$ python -q
>>> import numpy as np
>>> np.set_printoptions(precision=2, suppress=True, linewidth=100, legacy="1.25")
>>> mat = np.tanh(np.array([[-0.6, -0.5, 0.9],
...     [-1.0, -0.3, 0.6],
...     [-0.1, -0.2, -0.6],
...     [-0.6, -0.2, 0.1],
...     [-0.1, 0.3, -1.8],
...     [-0.5, 0.2, -0.1],
...     [1.1, -1.8, -0.5],
...     [0.1, 1.0, 0.0],
...     [-0.2, -0.6, -0.4],
...     [-0.8, 0.1, 0.6],
...     [-0.9, 0.2, -1.4],
...     [0.0, 0.6, 0.1],
...     [-1.8, 0.9, -0.2],
...     [1.7, -0.5, -0.8],
...     [0.9, 1.1, 0.6],
...     [0.5, -0.5, 0.1],
...     [-0.3, 1.0, -0.2],
...     [1.9, -1.1, 2.3],
...     [0.5, -0.1, 0.4],
...     [-0.1, -0.6, 0.9]]) @ np.array([[0.0, -0.3, 0.1, -0.4, -0.4],
...     [-0.3, 1.9, 1.3, -0.7, 0.4],
...     [-0.2, -0.2, -0.5, 0.3, -0.8]]))
>>> print(mat.round(2) + 0)
[[-0.03 -0.74 -0.82  0.7  -0.59]
 [-0.03 -0.37 -0.66  0.66 -0.2 ]
 [ 0.18 -0.23  0.03  0.    0.41]
 [ 0.04 -0.22 -0.35  0.39  0.08]
 [ 0.26  0.74  0.86 -0.61  0.92]
 [-0.04  0.5   0.25  0.03  0.35]
 [ 0.56 -1.   -0.96  0.58 -0.64]
 [-0.29  0.95  0.86 -0.63  0.35]
 [ 0.25 -0.76 -0.54  0.36  0.16]
 [-0.15  0.3  -0.24  0.41 -0.12]
 [ 0.22  0.73  0.7  -0.2   0.92]
 [-0.2   0.81  0.62 -0.37  0.16]
 [-0.23  0.98  0.8   0.03  0.85]
 [ 0.3  -0.86 -0.08 -0.52 -0.24]
 [-0.42  0.94  0.84 -0.74 -0.38]
 [ 0.13 -0.81 -0.57  0.18 -0.45]
 [-0.25  0.97  0.88 -0.56  0.59]
 [-0.13 -1.   -0.98  0.6  -1.  ]
 [-0.05 -0.4  -0.27 -0.01 -0.51]
 [ 0.   -0.86 -0.85  0.62 -0.73]]
>>> m1 = np.array([[9, -6, 9, -6], [-3, -3, -3, -3], [0, 0, -12, 8], [0, 0, 4, 4]])
>>> ev, V = np.linalg.eig(m1)
>>> print(np.sort(np.linalg.eigvals(m1.T)))
[-13.8   -4.35   5.8   10.35]
>>> print(ev)
[ 10.35  -4.35 -13.8    5.8 ]
>>> rng = np.random.default_rng(9896)
>>> z = rng.permutation(4)
>>> Y = m1[:, z] * rng.choice([-1, 1], 4)
>>> print(Y)
[[ 9 -9  6  6]
 [-3  3  3  3]
 [ 0 12  0 -8]
 [ 0 -4  0 -4]]
>>> U, _, Vt = np.linalg.svd(m1.T @ Y)
>>> print(np.round(U @ Vt, 2) + 0)
[[ 1.  0.  0.  0.]
 [ 0.  0. -1.  0.]
 [ 0. -1.  0.  0.]
 [ 0.  0.  0. -1.]]
>>> print(z)
[0 2 1 3]
>>> f = np.array([0, 2, -1, -1])
>>> Y = m1 + np.outer(f, np.eye(4)[2])
>>> print(np.linalg.matrix_rank(Y - m1))
1
>>> print(Y)
[[  9.  -6.   9.  -6.]
 [ -3.  -3.  -1.  -3.]
 [  0.   0. -13.   8.]
 [  0.   0.   3.   4.]]
>>> print(np.round(np.linalg.det(Y) / np.linalg.det(m1), 2), np.round(1 + np.linalg.solve(m1, f)[2], 2))
0.95 0.95
>>> Y = m1 + rng.integers(-2, 3, (4, 1)) @ rng.integers(-2, 3, (1, 4))
>>> print(Y)
[[  9  -6   9  -6]
 [ -3  -4  -5  -3]
 [  0   0 -12   8]
 [  0  -1   2   4]]
>>> print(Y - m1)
[[ 0  0  0  0]
 [ 0 -1 -2  0]
 [ 0  0  0  0]
 [ 0 -1 -2  0]]
>>> print(np.abs(Y - m1).sum(axis=1))
[0 3 0 3]
>>> print(np.linalg.matrix_rank(Y - m1, tol=1e-8))
1
>>> data = np.load("layer17.npy")
>>> print(data)
[[5. 1. 1. 1. 1. 1. 1. 1. 1.]
 [1. 5. 1. 1. 1. 1. 1. 1. 1.]
 [1. 1. 5. 1. 1. 1. 1. 1. 1.]
 [1. 1. 1. 5. 1. 1. 1. 1. 1.]
 [1. 1. 1. 1. 5. 1. 1. 1. 1.]
 [1. 1. 1. 1. 1. 5. 1. 1. 1.]
 [1. 1. 1. 1. 1. 1. 5. 1. 1.]
 [1. 1. 1. 1. 1. 1. 1. 5. 1.]
 [1. 1. 1. 1. 1. 1. 1. 1. 5.]]
>>> print(data @ data)
[[33. 17. 17. 17. 17. 17. 17. 17. 17.]
 [17. 33. 17. 17. 17. 17. 17. 17. 17.]
 [17. 17. 33. 17. 17. 17. 17. 17. 17.]
 [17. 17. 17. 33. 17. 17. 17. 17. 17.]
 [17. 17. 17. 17. 33. 17. 17. 17. 17.]
 [17. 17. 17. 17. 17. 33. 17. 17. 17.]
 [17. 17. 17. 17. 17. 17. 33. 17. 17.]
 [17. 17. 17. 17. 17. 17. 17. 33. 17.]
 [17. 17. 17. 17. 17. 17. 17. 17. 33.]]
>>> data.inv()
Traceback (most recent call last):
  File "<python-input-28>", line 1, in <module>
    data.inv()
    ^^^^^^^^
AttributeError: 'numpy.ndarray' object has no attribute 'inv'
>>> print(np.trace(data))
45.0
>>> print(np.allclose(data, data.T))
True
>>> print(round(np.abs(np.linalg.eigvals(data)).max(), 2))
13.0
>>> ev, V = np.linalg.eigh(data)
>>> x = np.array([4, 1, 0, 4, 0, 6, 1, 1, 7])
>>> print(V * np.abs(ev) @ V.T)
[[5. 1. 1. 1. 1. 1. 1. 1. 1.]
 [1. 5. 1. 1. 1. 1. 1. 1. 1.]
 [1. 1. 5. 1. 1. 1. 1. 1. 1.]
 [1. 1. 1. 5. 1. 1. 1. 1. 1.]
 [1. 1. 1. 1. 5. 1. 1. 1. 1.]
 [1. 1. 1. 1. 1. 5. 1. 1. 1.]
 [1. 1. 1. 1. 1. 1. 5. 1. 1.]
 [1. 1. 1. 1. 1. 1. 1. 5. 1.]
 [1. 1. 1. 1. 1. 1. 1. 1. 5.]]
>>> print((np.sign(V[:, -1].round(6)) == np.sign(V[0, -1].round(6))).astype(int))
[1 1 1 1 1 1 1 1 1]
>>> print(np.linalg.eigvalsh(data[1:, 1:]))
[ 4.  4.  4.  4.  4.  4.  4. 12.]
>>> print(x @ data @ x / (x @ x), round(float(ev[0]), 2), round(float(ev[-1]), 2))
8.8 4.0 13.0
>>> print(x @ data @ x)
1056.0
